$ ipython --no-banner

In [1]: import numpy as np

In [2]: from numpy import linalg as LA

In [3]: np.set_printoptions(suppress=True, linewidth=120)

In [4]: M = np.load("data.npy")

In [5]: M
Out[5]: 
array([[ 3.,  0.,  0.,  4.,  2.,  0.,  2.,  4.],
       [ 0., -1.,  0.,  0.,  0.,  0.,  0.,  0.],
       [ 0.,  0., -1.,  0.,  0.,  0.,  0.,  0.],
       [ 4.,  0.,  0.,  3.,  2.,  0.,  2.,  4.],
       [ 2.,  0.,  0.,  2.,  0.,  0.,  1.,  2.],
       [ 0.,  0.,  0.,  0.,  0., -1.,  0.,  0.],
       [ 2.,  0.,  0.,  2.,  1.,  0.,  0.,  2.],
       [ 4.,  0.,  0.,  4.,  2.,  0.,  2.,  3.]])

In [6]: np.allclose(M, M.T)
Out[6]: True

In [7]: (M + M.T) / 2
Out[7]: 
array([[ 3.,  0.,  0.,  4.,  2.,  0.,  2.,  4.],
       [ 0., -1.,  0.,  0.,  0.,  0.,  0.,  0.],
       [ 0.,  0., -1.,  0.,  0.,  0.,  0.,  0.],
       [ 4.,  0.,  0.,  3.,  2.,  0.,  2.,  4.],
       [ 2.,  0.,  0.,  2.,  0.,  0.,  1.,  2.],
       [ 0.,  0.,  0.,  0.,  0., -1.,  0.,  0.],
       [ 2.,  0.,  0.,  2.,  1.,  0.,  0.,  2.],
       [ 4.,  0.,  0.,  4.,  2.,  0.,  2.,  3.]])

In [8]: M @ M
Out[8]: 
array([[49.,  0.,  0., 48., 24.,  0., 24., 48.],
       [ 0.,  1.,  0.,  0.,  0.,  0.,  0.,  0.],
       [ 0.,  0.,  1.,  0.,  0.,  0.,  0.,  0.],
       [48.,  0.,  0., 49., 24.,  0., 24., 48.],
       [24.,  0.,  0., 24., 13.,  0., 12., 24.],
       [ 0.,  0.,  0.,  0.,  0.,  1.,  0.,  0.],
       [24.,  0.,  0., 24., 12.,  0., 13., 24.],
       [48.,  0.,  0., 48., 24.,  0., 24., 49.]])

In [9]: round(float(LA.det(M)), 1)
Out[9]: -13.0

In [10]: Y = LA.invert(M)
Traceback (most recent call last):
  Cell In[10], line 1
    Y = LA.invert(M)
AttributeError: module 'numpy.linalg' has no attribute 'invert'


In [11]: Y = LA.inv(M)

In [12]: np.round(M @ Y, 1) + 0
Out[12]: 
array([[1., 0., 0., 0., 0., 0., 0., 0.],
       [0., 1., 0., 0., 0., 0., 0., 0.],
       [0., 0., 1., 0., 0., 0., 0., 0.],
       [0., 0., 0., 1., 0., 0., 0., 0.],
       [0., 0., 0., 0., 1., 0., 0., 0.],
       [0., 0., 0., 0., 0., 1., 0., 0.],
       [0., 0., 0., 0., 0., 0., 1., 0.],
       [0., 0., 0., 0., 0., 0., 0., 1.]])

In [13]: np.round(LA.det(M) * Y, 1)
Out[13]: 
array([[ 9., -0., -0., -4., -2., -0., -2., -4.],
       [ 0., 13.,  0.,  0.,  0.,  0.,  0.,  0.],
       [ 0.,  0., 13.,  0.,  0.,  0.,  0.,  0.],
       [-4., -0., -0.,  9., -2., -0., -2., -4.],
       [-2.,  0.,  0., -2., 12.,  0., -1., -2.],
       [ 0.,  0.,  0.,  0.,  0., 13.,  0.,  0.],
       [-2.,  0.,  0., -2., -1.,  0., 12., -2.],
       [-4.,  0.,  0., -4., -2.,  0., -2.,  9.]])

In [14]: np.round(LA.slogdet(M)[0], 1)
Out[14]: np.float64(-1.0)

In [15]: np.round(np.abs(LA.svd(M)[2][-1]), 1)
Out[15]: array([0. , 0.7, 0.1, 0.2, 0.5, 0. , 0.5, 0.2])

In [16]: np.argsort(-LA.norm(M, axis=0).round(6), kind="stable")[:3]
Out[16]: array([0, 3, 7])

In [17]: round(float(LA.eigvalsh(M).min()), 1)
Out[17]: -1.0

In [18]: np.all(LA.eigvalsh(M) > 0)
Out[18]: np.False_

In [19]: [round(float(LA.det(M[:i, :i])), 2) + 0 for i in range(1, 9)]
Out[19]: [3.0, -3.0, 3.0, -7.0, 8.0, -8.0, 9.0, -13.0]

In [20]: evals, evecs = LA.eigh(M)

In [21]: np.abs(evecs[:, -1]).round(6).argmax()
Out[21]: np.int64(0)

In [22]: np.round(LA.eigvalsh(M + -1 * np.eye(8)), 1)
Out[22]: array([-2., -2., -2., -2., -2., -2., -2., 12.])

In [23]: np.round(evecs.T @ M @ evecs, 1) + 0
Out[23]: 
array([[-1.,  0.,  0.,  0.,  0.,  0.,  0.,  0.],
       [ 0., -1.,  0.,  0.,  0.,  0.,  0.,  0.],
       [ 0.,  0., -1.,  0.,  0.,  0.,  0.,  0.],
       [ 0.,  0.,  0., -1.,  0.,  0.,  0.,  0.],
       [ 0.,  0.,  0.,  0., -1.,  0.,  0.,  0.],
       [ 0.,  0.,  0.,  0.,  0., -1.,  0.,  0.],
       [ 0.,  0.,  0.,  0.,  0.,  0., -1.,  0.],
       [ 0.,  0.,  0.,  0.,  0.,  0.,  0., 13.]])

In [24]: np.round(evecs @ np.diag(evals) @ evecs.T, 1) + 0
Out[24]: 
array([[ 3.,  0.,  0.,  4.,  2.,  0.,  2.,  4.],
       [ 0., -1.,  0.,  0.,  0.,  0.,  0.,  0.],
       [ 0.,  0., -1.,  0.,  0.,  0.,  0.,  0.],
       [ 4.,  0.,  0.,  3.,  2.,  0.,  2.,  4.],
       [ 2.,  0.,  0.,  2.,  0.,  0.,  1.,  2.],
       [ 0.,  0.,  0.,  0.,  0., -1.,  0.,  0.],
       [ 2.,  0.,  0.,  2.,  1.,  0.,  0.,  2.],
       [ 4.,  0.,  0.,  4.,  2.,  0.,  2.,  3.]])

In [25]: (evals > 1e-8).sum(), (evals < -1e-8).sum()
Out[25]: (np.int64(1), np.int64(7))

In [26]: round(float(evals.sum()), 1), np.trace(M)
Out[26]: (6.0, np.float64(6.0))

In [27]: K = np.loadtxt("m.csv", delimiter=",")

In [28]: K
Out[28]: 
array([[-4.,  1., -3.,  0.,  1.,  2.,  1.],
       [-4.,  1., -3.,  0.,  1.,  2.,  1.],
       [-5.,  0., -4., -1.,  0.,  1.,  0.],
       [-2.,  3., -1.,  2.,  3.,  4.,  3.]])

In [29]: # row 1 repeats row 0

In [30]: x0 = np.array([3, 3, 0, -3, -1, 2, -3])

In [31]: a = np.maximum(K @ x0, 0)

In [32]: np.flatnonzero(a > 1e-9)
Out[32]: array([], dtype=int64)

In [33]: K.T @ a
Out[33]: array([0., 0., 0., 0., 0., 0., 0.])

In [34]: np.maximum(K @ (3 * x0), 0)
Out[34]: array([0., 0., 0., 0.])

In [35]: np.round(np.tanh(K @ x0), 1)
Out[35]: array([-1., -1., -1., -1.])
